>>> import numpy as np
>>> np.set_printoptions(precision=1, suppress=True, linewidth=100)
>>> def rd(a):
...     return np.round(a, 1) + 0
... 
>>> K = np.array([[0.0, 2.0, 0.0, 0.0],
...     [2.0, 0.0, 0.0, 0.0],
...     [0.0, 0.0, -4.0, 4.0],
...     [0.0, 0.0, 1.0, -5.0]])
>>> out = K / np.sqrt((K ** 2).mean(axis=1, keepdims=True))
>>> rd(np.linalg.norm(out, axis=1))
array([2., 2., 2., 2.])
>>> K - K.mean(axis=1, keepdims=True)
array([[-0.5,  1.5, -0.5, -0.5],
       [ 1.5, -0.5, -0.5, -0.5],
       [ 0. ,  0. , -4. ,  4. ],
       [ 1. ,  1. ,  2. , -4. ]])
>>> vec = np.array([0, 2, 2, -1])
>>> y = K @ vec
>>> y
array([  4.,   0., -12.,   7.])
>>> rd(np.linalg.solve(K, K[:, 3]))
array([0., 0., 0., 1.])
>>> rd(np.linalg.solve(K, y))
array([ 0.,  2.,  2., -1.])
>>> rd(np.linalg.solve(K, y + K[:, 2]))
array([ 0.,  2.,  3., -1.])
>>> rd(np.linalg.solve(K.T, K[0]))
array([1., 0., 0., 0.])
>>> G = K.T @ K
>>> (K @ K.T).shape
(4, 4)
>>> np.linalg.matrix_rank(G)
np.int64(4)
>>> np.diag(G)
array([ 4.,  4., 17., 41.])
>>> np.allclose(G, G.T)
True
>>> np.trace(G), (K ** 2).sum()
(np.float64(66.0), np.float64(66.0))
>>> J = np.array([[6, 5, 0],
...     [9, 14, 4],
...     [3, 4, 4],
...     [0, 3, 12],
...     [6, 5, 0],
...     [0, 0, 4],
...     [3, 4, 4],
...     [3, 12, 20],
...     [0, 0, 4],
...     [3, 0, 0],
...     [0, 3, 12],
...     [12, 11, 0],
...     [12, 15, 0]])
>>> vec = np.array([-2, -3, -3])
>>> a = np.maximum(J @ vec, 0)
>>> np.flatnonzero(a > 1e-9)
array([], dtype=int64)
>>> rd(np.tanh(J @ vec))
array([-1., -1., -1., -1., -1., -1., -1., -1., -1., -1., -1., -1., -1.])
>>> a
array([0, 0, 0, 0, 0, 0, 0, 0, 0, 0, 0, 0, 0])
>>> vec = np.array([0, 1, 1])
>>> y = J @ vec
>>> beta, lr = np.zeros(3), 1 / np.linalg.norm(J, 2) ** 2
>>> for i in range(8):
...     beta -= lr * J.T @ (J @ beta - y)
...     if i % 2 == 0: print(i, round(np.linalg.norm(J @ beta - y), 1))
... 
0 8.4
2 3.4
4 2.0
6 1.7
>>> rd(np.linalg.cond(J))
np.float64(9.0)
>>> rd(beta)
array([0.3, 0.8, 1.1])
>>> m1 = np.array([[-1.5, -0.8, 1.0], [-1.2, 0.0, -3.5], [1.6, -1.4, 2.2]])
>>> out = m1 / np.sqrt((m1 ** 2).mean(axis=1, keepdims=True))
>>> rd(m1 - m1.mean(axis=1, keepdims=True))
array([[-1.1, -0.4,  1.4],
       [ 0.4,  1.6, -1.9],
       [ 0.8, -2.2,  1.4]])
>>> rng = np.random.default_rng(973)
>>> z = rng.permutation(3)
>>> z
array([1, 0, 2])
>>> out = m1[z][:, z]
>>> rd(np.sort(np.abs(np.linalg.eigvals(out))))
array([1.7, 1.7, 4.1])
>>> np.allclose(out, m1)
False
>>> rd(np.abs(np.linalg.eigvals(m1)).max())
np.float64(4.1)
>>> rd((m1 + m1.T) / 2)
array([[-1.5, -1. ,  1.3],
       [-1. ,  0. , -2.4],
       [ 1.3, -2.4,  2.2]])
>>> rd(np.linalg.det(m1))
np.float64(11.4)
>>> rd(np.trace(m1))
np.float64(0.7)
>>> rd(m1 @ m1)
array([[ 4.8, -0.2,  3.5],
       [-3.8,  5.9, -8.9],
       [ 2.8, -4.4, 11.3]])
>>> rd(np.linalg.matrix_power(m1, 4))
array([[  33.7,  -17.4,   58.3],
       [ -65.5,   73.9, -166.4],
       [  61.8,  -75.6,  177.2]])
>>> vec = np.array([5, -2, -2])
>>> y = m1 @ vec
>>> rd(y)
array([-7.9,  1. ,  6.4])
>>> rd(np.linalg.solve(m1, 4 * y))
array([20., -8., -8.])
>>> rd(np.linalg.solve(m1, m1[:, 1]))
array([0., 1., 0.])
>>> rd(np.linalg.solve(m1.T, m1[0]))
array([1., 0., 0.])
>>> rd(np.linalg.solve(m1, y))
array([ 5., -2., -2.])
>>> W0 = np.load("run0.npy")
>>> W0
array([[1. , 0.7, 0.5],
       [0.7, 1. , 0.7],
       [0.5, 0.7, 1. ]])
>>> z = rng.permutation(3)
>>> out = W0[:, z] * rng.choice([-1, 1], 3)
>>> out
array([[-0.5,  1. ,  0.7],
       [-0.7,  0.7,  1. ],
       [-1. ,  0.5,  0.7]])
>>> U, _, VT = np.linalg.svd(W0.T @ out)
>>> rd(U @ VT)
array([[ 0.,  1.,  0.],
       [ 0.,  0.,  1.],
       [-1.,  0.,  0.]])
>>> z
array([2, 0, 1])
>>> rd(np.linalg.lstsq(W0, out)[0])
array([[ 0.,  1.,  0.],
       [ 0.,  0.,  1.],
       [-1.,  0.,  0.]])
>>> arr = np.array([[1, -3], [0, -3]])
>>> proj = np.triu(np.array([[5, 5], [5, 1]]), 1) + np.eye(2)
>>> out = proj @ arr @ np.linalg.inv(proj)
>>> np.trace(out), np.trace(arr)
(np.float64(-2.0), np.int64(-2))
>>> proj @ arr - arr @ proj
array([[  0., -20.],
       [  0.,   0.]])
>>> rd(np.linalg.det(out))
np.float64(-3.0)
>>> np.poly(out)
array([ 1.,  2., -3.])
>>> data = np.load("case12.npy")
>>> data
array([[ 2., -3.,  0.],
       [-3.,  0., -3.],
       [ 0., -3.,  0.]])
>>> # equal to its transpose
>>> evals, V = np.linalg.eig(K)
>>> rd(K @ V[:, 0] - evals[0] * V[:, 0])
array([0., 0., 0., 0.])
>>> X = np.loadtxt("dump.csv", delimiter=",")
>>> X
array([[ 5.8,  1.4, -2.1],
       [-7.3, -0.6,  0.1],
       [ 3.4,  0.8, -3.8],
       [-5. , -0.7,  3.9],
       [-0.3,  1.2,  0.8],
       [ 4.8, -1.4, -1. ],
       [ 0.6, -1. ,  0.3],
       [-0.3, -1.9,  0.7],
       [ 4.3,  0.8,  2. ],
       [-5.5, -0.2,  2.1],
       [-2.2,  0.2,  3.1],
       [ 5.3,  1.2,  1. ],
       [ 2.5, -3.6,  0.1],
       [ 3.8, -0.8, -2.5],
       [ 0.3,  0. , -0.6],
       [ 2. ,  1.5,  1.9],
       [ 3.7, -1. , -3. ],
       [-3.6,  0.7,  1.5],
       [ 1.3, -1.1, -0.8],
       [-8.9,  0. ,  1.6],
       [ 3.4,  0.4,  2.6],
       [-2.4,  1.3,  1.3],
       [-2.5,  0.7, -1.3],
       [ 5.9, -1.5, -3.1]])
>>> G = np.cov(X, rowvar=False)
>>> rd(np.median(X, axis=0))
array([1. , 0. , 0.5])
>>> G.shape
(3, 3)
>>> rd(np.polyfit(X[:, 2], X[:, 1], 1))
array([ 0.1, -0.2])
>>> vec = np.array([1, 4, 4])
>>> y = X @ vec
>>> rd(np.linalg.pinv(X) @ X)
array([[1., 0., 0.],
       [0., 1., 0.],
       [0., 0., 1.]])
>>> y = y + 0.1 * rng.normal(size=24)
>>> rd(y)
array([  3.1,  -9.3,  -8.4,   7.7,   7.9,  -4.9,  -2.1,  -5.2,  15.3,   2. ,  11. ,  14.1, -11.6,
        -9.4,  -2.1,  15.7, -12.3,   5.2,  -6.2,  -2.4,  15.4,   8.1,  -4.8, -12.3])
>>> beta, *_ = np.linalg.lstsq(X, y)
>>> rd(beta)
array([1., 4., 4.])
>>> beta.round()
array([1., 4., 4.])
>>> rd(X.T @ (y - X @ beta))
array([0., 0., 0.])
